% ipython --no-banner

In [1]: import numpy as np

In [2]: np.set_printoptions(precision=2, suppress=True, linewidth=200, legacy="1.25")

In [3]: rnd = lambda a: np.round(a, 2) + 0

In [4]: f = np.array([0, 1, -1, 3, -1, -3, -1, 0, -1])

In [5]: v = np.array([-7, -1, -2, -3, -5, 0, 8, 4])

In [6]: E = f[:, None] + v[None, :]

In [7]: print(E)
[[ -7  -1  -2  -3  -5   0   8   4]
 [ -6   0  -1  -2  -4   1   9   5]
 [ -8  -2  -3  -4  -6  -1   7   3]
 [ -4   2   1   0  -2   3  11   7]
 [ -8  -2  -3  -4  -6  -1   7   3]
 [-10  -4  -5  -6  -8  -3   5   1]
 [ -8  -2  -3  -4  -6  -1   7   3]
 [ -7  -1  -2  -3  -5   0   8   4]
 [ -8  -2  -3  -4  -6  -1   7   3]]

In [8]: def softmax(z):
   ...:     e = np.exp(z - z.max(axis=-1, keepdims=True))
   ...:     return e / e.sum(axis=-1, keepdims=True)
   ...: 

In [9]: print(rnd(softmax(E[0] + 4)))
[0.   0.   0.   0.   0.   0.   0.98 0.02]

In [10]: print(rnd(softmax(E[0])))
[0.   0.   0.   0.   0.   0.   0.98 0.02]

In [11]: print(softmax(E).sum(axis=1))
[1. 1. 1. 1. 1. 1. 1. 1. 1.]

In [12]: att = E @ E.T / np.sqrt(8)

In [13]: print(rnd(softmax(att)[0] @ E))
[-9.88 -3.88 -4.88 -5.88 -7.88 -2.88  5.12  1.12]

In [14]: print(rnd(softmax(att + np.triu(np.full(att.shape, -np.inf), 1))))
[[1.   0.   0.   0.   0.   0.   0.   0.   0.  ]
 [0.33 0.67 0.   0.   0.   0.   0.   0.   0.  ]
 [0.01 0.   0.99 0.   0.   0.   0.   0.   0.  ]
 [0.   0.   0.   1.   0.   0.   0.   0.   0.  ]
 [0.   0.   0.5  0.   0.5  0.   0.   0.   0.  ]
 [0.   0.   0.   0.   0.   1.   0.   0.   0.  ]
 [0.   0.   0.   0.   0.   1.   0.   0.   0.  ]
 [0.   0.   0.01 0.   0.01 0.96 0.01 0.   0.  ]
 [0.   0.   0.   0.   0.   1.   0.   0.   0.  ]]

In [15]: Uu, s, Vt = np.linalg.svd(E)

In [16]: print(rnd(s))
[39.58 12.86  0.    0.    0.    0.    0.    0.  ]

In [17]: print(np.argmax(s[:-1] / (s[1:] + 1e-6)) + 1)
2

In [18]: B = Uu[:, :2] @ np.diag(s[:2]) @ Vt[:2]

In [19]: print(rnd(np.abs(E - B).max()))
0.0

In [20]: print(np.linalg.matrix_rank(E, rtol=0.05))
2

In [21]: print(rnd(np.linalg.norm(E - B) / np.linalg.norm(E)))
0.0
